$ python3 -q
>>> import numpy as np
>>> import numpy.linalg as la
>>> np.set_printoptions(suppress=True, linewidth=100)
>>> def tidy(a):
...     return np.round(a, 3) + 0
... 
>>> A = np.load("w.npy")
>>> print(A)
[[  7  13  18  28]
 [ -7 -13 -18 -28]
 [ -1   8  18  23]]
>>> out = A[0, 0] * A[1:] - np.outer(A[1:, 0], A[0])
>>> out
array([[  0,   0,   0,   0],
       [  0,  69, 144, 189]])
>>> la.matrix_rank(out), la.matrix_rank(A)
(np.int64(1), np.int64(2))
>>> tidy(A[:, 0] / A[0, 0])
array([ 1.   , -1.   , -0.143])
>>> np.flatnonzero(~out.round(6).any(axis=1))
array([0])
>>> def softmax(z):
...     e = np.exp(z - z.max(axis=-1, keepdims=True))
...     return e / e.sum(axis=-1, keepdims=True)
... 
>>> tidy(softmax(A[2] + -2))
array([0.   , 0.   , 0.007, 0.993])
>>> softmax(A).sum(axis=1)
array([1., 1., 1.])
>>> tidy(softmax(10 * A[2]))
array([0., 0., 0., 1.])
>>> S = A @ A.T / np.sqrt(4)
>>> tidy(softmax(S + np.triu(np.full(S.shape, -np.inf), 1)))
array([[1., 0., 0.],
       [0., 1., 0.],
       [1., 0., 0.]])
>>> softmax(S)[2] @ A
array([ 7., 13., 18., 28.])
>>> softmax(S).round(6).argmax(axis=1)
array([0, 1, 0])
>>> np.unique(A.round(6), axis=0).shape
(3, 4)
>>> np.abs(np.diag(la.qr(A)[1])) > 1e-9
array([ True,  True, False])
>>> r = la.matrix_rank(A)
>>> r
np.int64(2)
>>> N = la.svd(A)[2][r:].T
>>> [int(la.matrix_rank(np.delete(A, i, axis=0))) for i in range(3)]
[2, 2, 1]
>>> [int(la.matrix_rank(A[:, :j + 1])) for j in range(4)]
[1, 2, 2, 2]
>>> tidy(A @ N)
array([[0., 0.],
       [0., 0.],
       [0., 0.]])
>>> la.matrix_rank(A.T @ A), la.matrix_rank(A @ A.T)
(np.int64(2), np.int64(2))
>>> tidy(N @ N.T)
array([[ 0.263, -0.327,  0.28 , -0.094],
       [-0.327,  0.777, -0.038, -0.255],
       [ 0.28 , -0.038,  0.555, -0.409],
       [-0.094, -0.255, -0.409,  0.405]])
>>> out = np.array([[1, 1], [1, -1]])
>>> rng = np.random.default_rng(796)
>>> feats = np.kron(out, np.kron(out, out))[rng.permutation(8)][:3]
>>> print(feats)
[[ 1  1  1  1 -1 -1 -1 -1]
 [ 1  1 -1 -1  1  1 -1 -1]
 [ 1  1 -1 -1 -1 -1  1  1]]
>>> # columns 0 and 1 are equal
>>> U, sigma, Vt = la.svd(feats, full_matrices=False)
>>> tidy(np.sqrt((sigma ** 2).sum())), tidy(la.norm(feats))
(np.float64(4.899), np.float64(4.899))
>>> tidy(sigma / sigma[0])
array([1., 1., 1.])
>>> (sigma > 1e-8).sum()
np.int64(3)
>>> tidy(U.T @ feats @ Vt.T)
array([[2.828, 0.   , 0.   ],
       [0.   , 2.828, 0.   ],
       [0.   , 0.   , 2.828]])
>>> U.shape, sigma.shape, Vt.shape
((3, 3), (3,), (3, 8))
